In [1]: import numpy as np

In [2]: np.set_printoptions(suppress=True, linewidth=200)

In [3]: tidy = lambda a: np.round(a, 2) + 0

In [4]: F = np.load("data.npy")

In [5]: print(tidy(F))
[[0.26 0.38 0.23]
 [0.38 0.54 0.32]
 [0.23 0.32 0.19]]

In [6]: hat = np.triu(np.array([[5, 2, 0], [2, 5, 2], [4, -5, 1]]), 1) + np.eye(3)

In [7]: out = hat @ F @ np.linalg.inv(hat)

In [8]: print(np.linalg.matrix_rank(out))
1

In [9]: print(tidy(np.linalg.det(out)))
0.0

In [10]: print(tidy(out))
[[ 1.02 -0.58  2.04]
 [ 0.83 -0.48  1.66]
 [ 0.23 -0.13  0.45]]

In [11]: print(tidy(np.trace(out)), tidy(np.trace(F)))
1.0 1.0

In [12]: print(tidy(np.poly(out)))
[ 1. -1.  0.  0.]

In [13]: rk = np.linalg.matrix_rank(out)

In [14]: print(rk)
1

In [15]: ns = np.linalg.svd(out)[2][rk:].T

In [16]: print(tidy(out @ ns))
[[0. 0.]
 [0. 0.]
 [0. 0.]]

In [17]: print(tidy(ns @ ns.T))
[[ 0.81  0.11 -0.38]
 [ 0.11  0.94  0.21]
 [-0.38  0.21  0.25]]

In [18]: print([int(np.linalg.matrix_rank(np.delete(out, i, axis=0))) for i in range(3)])
[1, 1, 1]

In [19]: print(np.allclose(out @ ns, 0))
True

In [20]: rng = np.random.default_rng(15)

In [21]: z = rng.permutation(3)

In [22]: print(z)
[0 2 1]

In [23]: out = F[z][:, z]

In [24]: print(tidy(np.diag(out)))
[0.26 0.19 0.54]

In [25]: X = np.eye(5, dtype=int)[rng.permutation(5)] * np.array([-1, 1, -2, 2, -1])

In [26]: print(X)
[[ 0  0  0  2  0]
 [ 0  0 -2  0  0]
 [ 0  0  0  0 -1]
 [-1  0  0  0  0]
 [ 0  1  0  0  0]]

In [27]: print(tidy(np.linalg.det(2 * X)), tidy(np.linalg.det(X)))
128.0 4.0

In [28]: print(tidy(np.linalg.eigvals(X).sum().real))
0.0

In [29]: print(np.allclose(X, X.T))
False

In [30]: print((X - X.T) / 2)
[[ 0.   0.   0.   1.5  0. ]
 [ 0.   0.  -1.   0.  -0.5]
 [ 0.   1.   0.   0.  -0.5]
 [-1.5  0.   0.   0.   0. ]
 [ 0.   0.5  0.5  0.   0. ]]

In [31]: print(tidy(np.linalg.det(X)))
4.0

In [32]: print(X @ X.T)
[[4 0 0 0 0]
 [0 4 0 0 0]
 [0 0 1 0 0]
 [0 0 0 1 0]
 [0 0 0 0 1]]

In [33]: print(tidy(np.linalg.norm(X, axis=0)))
[1. 1. 2. 2. 1.]

In [34]: print(X[:, 2] @ X[:, 4])
0

In [35]: print(tidy(np.linalg.pinv(X)))
[[ 0.   0.   0.  -1.   0. ]
 [ 0.   0.   0.   0.   1. ]
 [ 0.  -0.5  0.   0.   0. ]
 [ 0.5  0.   0.   0.   0. ]
 [ 0.   0.  -1.   0.   0. ]]

In [36]: out = X / np.linalg.norm(X, axis=1, keepdims=True)

In [37]: G = out @ out.T

In [38]: print(tidy(np.linalg.norm(out, axis=1)))
[1. 1. 1. 1. 1.]

In [39]: print((np.abs(G) > 0.9).astype(int))
[[1 0 0 0 0]
 [0 1 0 0 0]
 [0 0 1 0 0]
 [0 0 0 1 0]
 [0 0 0 0 1]]

In [40]: data = np.loadtxt("out9.csv", delimiter=",")

In [41]: print(tidy(data))
[[-0.54  0.38  0.45 -0.6 ]
 [ 0.18 -0.06  0.87  0.45]
 [-0.09 -0.91  0.15 -0.38]
 [-0.81 -0.16 -0.12  0.54]]

In [42]: # keeps lengths

In [43]: print(tidy(np.linalg.norm(data, axis=0)))
[1. 1. 1. 1.]

In [44]: print(tidy(data.T @ data))
[[1. 0. 0. 0.]
 [0. 1. 0. 0.]
 [0. 0. 1. 0.]
 [0. 0. 0. 1.]]

In [45]: print(tidy(data[:, 3] @ data[:, 1]))
0.0

In [46]: print(tidy(np.linalg.svd(data, compute_uv=False)))
[1. 1. 1. 1.]

In [47]: print(tidy(np.linalg.pinv(data)))
[[-0.54  0.18 -0.09 -0.81]
 [ 0.38 -0.06 -0.91 -0.16]
 [ 0.45  0.87  0.15 -0.12]
 [-0.6   0.45 -0.38  0.54]]
